$ ipython --no-banner

In [1]: import numpy as np

In [2]: from numpy import linalg as LA

In [3]: np.set_printoptions(precision=3, suppress=True, linewidth=140)

In [4]: X = np.load("a.npy")

In [5]: print(X)
[[-5  2  2  4]
 [ 2 -5  2  2]
 [ 2  2 -5  2]
 [ 4  2  2 -5]]

In [6]: O, evecs = LA.qr(X[:, :3])[0], LA.qr(X[:, 3:])[0]

In [7]: s = LA.svd(O.T @ evecs, compute_uv=False)

In [8]: print((s > 0.9).sum())
0

In [9]: print(np.degrees(np.arccos(s.clip(0, 1))))
[30.308]

In [10]: print(round(float(LA.norm(O @ O.T - evecs @ evecs.T, 2)), 3))
1.0

In [11]: print(round(LA.eigvalsh(X).min(), 3))
-9.0

In [12]: print([round(float(LA.det(X[:i, :i])), 2) + 0 for i in range(1, 5)])
[-5.0, 21.0, -49.0, -819.0]

In [13]: out = np.array([[1.6], [0.8], [0.2]])

In [14]: Z = np.array([[0.0, 1.3, 1.0]])

In [15]: feats = out @ Z

In [16]: print(feats)
[[0.   2.08 1.6 ]
 [0.   1.04 0.8 ]
 [0.   0.26 0.2 ]]

In [17]: Uu, s, Vt = LA.svd(feats)

In [18]: print(np.argmax(s[:-1] / (s[1:] + 1e-6)) + 1)
1

In [19]: out = Uu[:, :1] @ np.diag(s[:1]) @ Vt[:1]

In [20]: print(LA.matrix_rank(out))
1

In [21]: print(out)
[[0.   2.08 1.6 ]
 [0.   1.04 0.8 ]
 [0.   0.26 0.2 ]]

In [22]: m1 = np.load("arr.npy")

In [23]: print(m1)
[[0 1 0]
 [1 0 0]
 [0 0 0]]

In [24]: # looks like rank 2

In [25]: print(round(LA.eigvals(m1).sum().real, 3))
0.0

In [26]: print(np.poly(m1))
[ 1.  0. -1.  0.]

In [27]: print(np.kron(np.eye(2, dtype=int), m1))
[[0 1 0 0 0 0]
 [1 0 0 0 0 0]
 [0 0 0 0 0 0]
 [0 0 0 0 1 0]
 [0 0 0 1 0 0]
 [0 0 0 0 0 0]]

In [28]: print(round(LA.det(2 * m1), 3), round(float(LA.det(m1)), 3))
0.0 0.0

In [29]: print(LA.eigvals(m1))
[ 1. -1.  0.]

In [30]: Uu, s, Vt = LA.svd(m1)

In [31]: evecs = Vt[:(s > 1e-8).sum()]

In [32]: rng = np.random.default_rng(980)

In [33]: vec = m1[0] + -1 * m1[2] + rng.integers(2) * np.eye(3)[1]

In [34]: print(vec)
[0. 1. 0.]

In [35]: print(round(float(LA.norm(vec - evecs.T @ evecs @ vec)), 3))
0.0

In [36]: print(LA.matrix_rank(np.vstack([m1, vec])))
2

In [37]: r = LA.matrix_rank(feats)

In [38]: print(r)
1

In [39]: N = LA.svd(feats)[2][r:].T

In [40]: print(N.shape)
(3, 2)

In [41]: print([int(LA.matrix_rank(np.delete(feats, i, axis=0))) for i in range(3)])
[1, 1, 1]

In [42]: print(np.round(feats @ N, 3) + 0)
[[0. 0.]
 [0. 0.]
 [0. 0.]]

In [43]: print([int(LA.matrix_rank(feats[:i])) for i in range(1, len(feats) + 1)])
[1, 1, 1]

In [44]: print([int(LA.matrix_rank(feats[:, :j + 1])) for j in range(3)])
[0, 1, 1]

In [45]: print(np.all(LA.eigvalsh(m1) > 0))
False

In [46]: print(round(LA.eigvalsh(m1).min(), 3))
-1.0

In [47]: mat = np.load("m.npy")

In [48]: print(mat)
[[0 0 2]
 [6 0 0]
 [0 3 0]]

In [49]: W = np.array([[-3, -2, -2, 0], [1, 0, -1, 2], [-1, -1, 3, 1]])

In [50]: b = np.array([-1, 0, 0, 2])

In [51]: act = np.maximum(mat @ W + b, 0)

In [52]: print((act > 0).mean(axis=0))
[0.333 0.    0.333 1.   ]

In [53]: print(act)
[[0 0 6 4]
 [0 0 0 2]
 [2 0 0 8]]

In [54]: print(LA.matrix_rank(act))
3

In [55]: Z = np.array([[-7, 5, 4], [2, 0, 4], [-1, -1, 7], [6, -1, -1]])

In [56]: print((act @ Z).round(6).argmax(axis=1))
[2 0 0]

In [57]: print(W @ Z)
[[ 19 -13 -34]
 [  6   4  -5]
 [  8  -9  12]]

In [58]: print(act @ Z)
[[ 18 -10  38]
 [ 12  -2  -2]
 [ 34   2   0]]

In [59]: out = mat / np.sqrt((mat ** 2).mean(axis=1, keepdims=True))

In [60]: print(LA.matrix_rank(mat - mat.mean(axis=1, keepdims=True)))
2

In [61]: print(LA.svd(mat, compute_uv=False))
[6. 3. 2.]

In [62]: print(mat @ mat.T)
[[ 4  0  0]
 [ 0 36  0]
 [ 0  0  9]]

In [63]: print(mat.T @ mat)
[[36  0  0]
 [ 0  9  0]
 [ 0  0  4]]

In [64]: F = np.array([[0, 0, 1, 0], [0, 0, 0, 0], [1, 0, 0, 0], [0, 0, 0, 0]])

In [65]: # rows 1 and 3 are equal

In [66]: ev, evecs = LA.eigh(F)

In [67]: print(ev.sum(), np.trace(F))
0.0 0

In [68]: print(np.round(evecs @ np.diag(ev) @ evecs.T, 3) + 0)
[[0. 0. 1. 0.]
 [0. 0. 0. 0.]
 [1. 0. 0. 0.]
 [0. 0. 0. 0.]]

In [69]: print(np.round(evecs.T @ evecs, 3) + 0)
[[1. 0. 0. 0.]
 [0. 1. 0. 0.]
 [0. 0. 1. 0.]
 [0. 0. 0. 1.]]

In [70]: print(np.abs(evecs[:, -1]))
[0.707 0.    0.707 0.   ]

In [71]: print(np.round(evecs.T @ F @ evecs, 3) + 0)
[[-1.  0.  0.  0.]
 [ 0.  0.  0.  0.]
 [ 0.  0.  0.  0.]
 [ 0.  0.  0.  1.]]

In [72]: print(ev)
[-1.  0.  0.  1.]

In [73]: Uu, s, Vt = LA.svd(F)

In [74]: print(np.argmax(s[:-1] / (s[1:] + 1e-6)) + 1)
2

In [75]: print(s)
[1. 1. 0. 0.]

In [76]: out = Uu[:, :2] @ np.diag(s[:2]) @ Vt[:2]

In [77]: print(np.abs(F - out).max())
0.0

In [78]: print(round(LA.norm(F - out, 2), 3), s[2])
0.0 0.0

In [79]: print(LA.matrix_rank(F, rtol=0.05))
2

In [80]: print(np.flatnonzero(LA.matrix_power((F != 0) + (F.T != 0) + np.eye(4), 4)[0]))
[0 2]

In [81]: print(np.round(LA.det(F), 3))
0.0

In [82]: print(np.sort(LA.eigvals(F).real))
[-1.  0.  0.  1.]

In [83]: print((LA.matrix_power((F != 0) + (F.T != 0) + np.eye(4), 4) > 0).astype(int))
[[1 0 1 0]
 [0 1 0 0]
 [1 0 1 0]
 [0 0 0 1]]

In [84]: Uu, s, Vt = LA.svd(F)

In [85]: evecs = Vt[:(s > 1e-8).sum()]

In [86]: vec = F[3] + 2 * F[0] + rng.integers(2) * np.eye(4)[0]

In [87]: print(vec)
[1. 0. 2. 0.]

In [88]: print(evecs.T @ evecs)
[[1. 0. 0. 0.]
 [0. 0. 0. 0.]
 [0. 0. 1. 0.]
 [0. 0. 0. 0.]]

In [89]: print(np.diag(evecs.T @ evecs))
[1. 0. 1. 0.]

In [90]: ev, evecs = LA.eigh(F)

In [91]: vec = np.array([2, 0, 3, 3])

In [92]: print(np.abs(F).sum(axis=1).max(), np.abs(ev).max())
1 1.0

In [93]: print(np.round(vec @ F @ vec / (vec @ vec), 3), ev[0], ev[-1])
0.545 -1.0 1.0

In [94]: print(vec @ F @ vec)
12

In [95]: M = np.load("w.npy")

In [96]: print(M)
[[ 14.89    1.694  -9.187]
 [ 14.997   0.338 -11.101]
 [ 17.06   -0.387 -10.942]
 [ 15.721   1.234 -10.254]
 [ 14.135  -0.493  -8.923]
 [ 14.695  -0.59   -9.357]
 [ 15.136  -0.084  -8.837]
 [ 15.671  -0.47   -8.489]
 [ 13.537   1.589  -9.059]
 [ 15.488  -0.438 -10.893]
 [ 13.98   -0.821  -9.422]
 [ 14.146   0.683  -9.847]
 [ 14.716   1.262  -8.008]
 [ 16.193  -0.886  -9.813]
 [ 15.99   -1.349  -8.605]
 [ 13.348   0.66   -9.767]
 [ 16.785  -0.626  -9.326]
 [ 14.22   -2.464 -10.171]
 [ 12.138   0.515  -9.438]
 [ 15.245  -0.532  -7.987]
 [ 16.084  -0.301  -7.532]
 [ 15.336  -0.852  -8.081]
 [ 14.753   1.128  -9.456]
 [ 16.417   0.004  -7.501]
 [ 13.972   1.576  -7.786]
 [ 16.153  -0.011  -8.874]
 [ 16.595  -0.817  -8.084]]

In [97]: blk = np.stack([M, 3 * M, M[::-1]])

In [98]: print((blk @ M.T).shape)
(3, 27, 27)

In [99]: print(blk.shape)
(3, 27, 3)

In [100]: W0 = np.loadtxt("mat.csv", delimiter=",")

In [101]: print(W0)
[[ 1.303 -0.513  0.07   1.426]
 [-0.347  0.323  1.913  0.339]
 [ 0.695 -1.367  0.562 -1.154]
 [ 1.303  1.328  0.14  -0.72 ]]

In [102]: out = np.array([[2, 1, 0], [2, 1, 1], [3, 0, 0], [3, 0, 3]])

In [103]: print(out.T @ W0.T)
[[ 6.071  6.709 -3.12   3.522]
 [ 0.79  -0.024 -0.672  2.631]
 [ 3.766  1.342 -4.829 -0.833]]

In [104]: print(LA.matrix_rank(W0 @ out))
3

In [105]: vec = np.array([0, 0, 3, 1])

In [106]: target = W0 @ vec

In [107]: b, lr = np.zeros(4), 1 / LA.norm(W0, 2) ** 2

In [108]: for i in range(50):
     ...:     b -= lr * W0.T @ (W0 @ b - target)
     ...:     if i % 10 == 0: print(i, round(LA.norm(W0 @ b - target), 3))
     ...: 
0 0.0
10 0.0
20 0.0
30 0.0
40 0.0

In [109]: print(round(float(LA.cond(W0)), 3))
1.0

In [110]: u = np.array([1, 2, 1, 0])

In [111]: out = W0 + np.outer(u, np.eye(4)[2])

In [112]: print(np.round(LA.det(out) / LA.det(W0), 3), np.round(1 + LA.solve(W0, u)[2], 3))
2.115 2.115

In [113]: print(LA.matrix_rank(LA.inv(out) - LA.inv(W0), tol=1e-8))
1

In [114]: print(out)
[[ 1.303 -0.513  1.07   1.426]
 [-0.347  0.323  3.913  0.339]
 [ 0.695 -1.367  1.562 -1.154]
 [ 1.303  1.328  0.14  -0.72 ]]

In [115]: print(np.round(W0.T @ W0, 3) + 0)
[[4. 0. 0. 0.]
 [0. 4. 0. 0.]
 [0. 0. 4. 0.]
 [0. 0. 0. 4.]]

In [116]: A = np.loadtxt("layer18.csv", delimiter=",")

In [117]: print(A)
[[ 0.  0.  0.]
 [-3. -3.  0.]
 [ 0.  0.  3.]]

In [118]: print(round(float(LA.norm(A, 2) / LA.norm(A)), 3))
0.816

In [119]: print(LA.matrix_rank(A, rtol=0.1))
2

In [120]: W = np.array([[2, 3, 3, 3, 0], [2, 3, 2, 1, 0], [0, 2, 0, 1, 2]])

In [121]: b = np.array([0, 3, -2, 3, -1])

In [122]: act = np.maximum(A @ W + b, 0)

In [123]: print(act)
[[0. 3. 0. 3. 0.]
 [0. 0. 0. 0. 0.]
 [0. 9. 0. 6. 5.]]

In [124]: print((act > 0).mean(axis=0))
[0.    0.667 0.    0.667 0.333]

In [125]: print((act > 0).astype(int))
[[0 1 0 1 0]
 [0 0 0 0 0]
 [0 1 0 1 1]]

In [126]: Z = np.array([[2, 0, -1], [0, 3, -2], [2, 2, 2], [0, -1, 2], [2, -1, 1]])

In [127]: print((act @ Z).round(6).argmax(axis=1))
[1 0 1]
